$ ipython --no-banner

In [1]: import numpy as np

In [2]: import numpy.linalg as la

In [3]: np.set_printoptions(suppress=True, linewidth=120)

In [4]: mat = np.loadtxt("case2.csv", delimiter=",")

In [5]: print(mat)
[[ 4.  5.  6.  7.]
 [ 8.  9. 10. 11.]
 [12. 13. 14. 15.]
 [16. 17. 18. 19.]
 [20. 21. 22. 23.]
 [24. 25. 26. 27.]
 [28. 29. 30. 31.]
 [32. 33. 34. 35.]
 [36. 37. 38. 39.]]

In [6]: U, sigma, Vt = la.svd(mat)

In [7]: sigma.round(2) + 0
Out[7]: array([143.24,   2.9 ,   0.  ,   0.  ])

In [8]: np.argmax(sigma[:-1] / (sigma[1:] + 1e-6)) + 1
Out[8]: np.int64(2)

In [9]: A2 = U[:, :2] @ np.diag(sigma[:2]) @ Vt[:2]

In [10]: round(float(np.abs(mat - A2).max()), 2)
Out[10]: 0.0

In [11]: round(float(la.norm(mat - A2, 2)), 2), np.round(sigma[2], 2)
Out[11]: (0.0, np.float64(0.0))

In [12]: la.matrix_rank(A2)
Out[12]: np.int64(2)

In [13]: round(la.norm(mat - A2) / la.norm(mat), 2)
Out[13]: np.float64(0.0)

In [14]: A2.round(2)
Out[14]: 
array([[ 4.,  5.,  6.,  7.],
       [ 8.,  9., 10., 11.],
       [12., 13., 14., 15.],
       [16., 17., 18., 19.],
       [20., 21., 22., 23.],
       [24., 25., 26., 27.],
       [28., 29., 30., 31.],
       [32., 33., 34., 35.],
       [36., 37., 38., 39.]])

In [15]: A2 = mat / np.sqrt((mat ** 2).mean(axis=1, keepdims=True))

In [16]: mat - mat.mean(axis=1, keepdims=True)
Out[16]: 
array([[-1.5, -0.5,  0.5,  1.5],
       [-1.5, -0.5,  0.5,  1.5],
       [-1.5, -0.5,  0.5,  1.5],
       [-1.5, -0.5,  0.5,  1.5],
       [-1.5, -0.5,  0.5,  1.5],
       [-1.5, -0.5,  0.5,  1.5],
       [-1.5, -0.5,  0.5,  1.5],
       [-1.5, -0.5,  0.5,  1.5],
       [-1.5, -0.5,  0.5,  1.5]])

In [17]: print(np.round(la.norm(A2, axis=1), 2))
[2. 2. 2. 2. 2. 2. 2. 2. 2.]

In [18]: la.matrix_rank(A2) == la.matrix_rank(mat)
Out[18]: np.True_

In [19]: la.matrix_rank(mat - mat.mean(axis=1, keepdims=True))
Out[19]: np.int64(1)
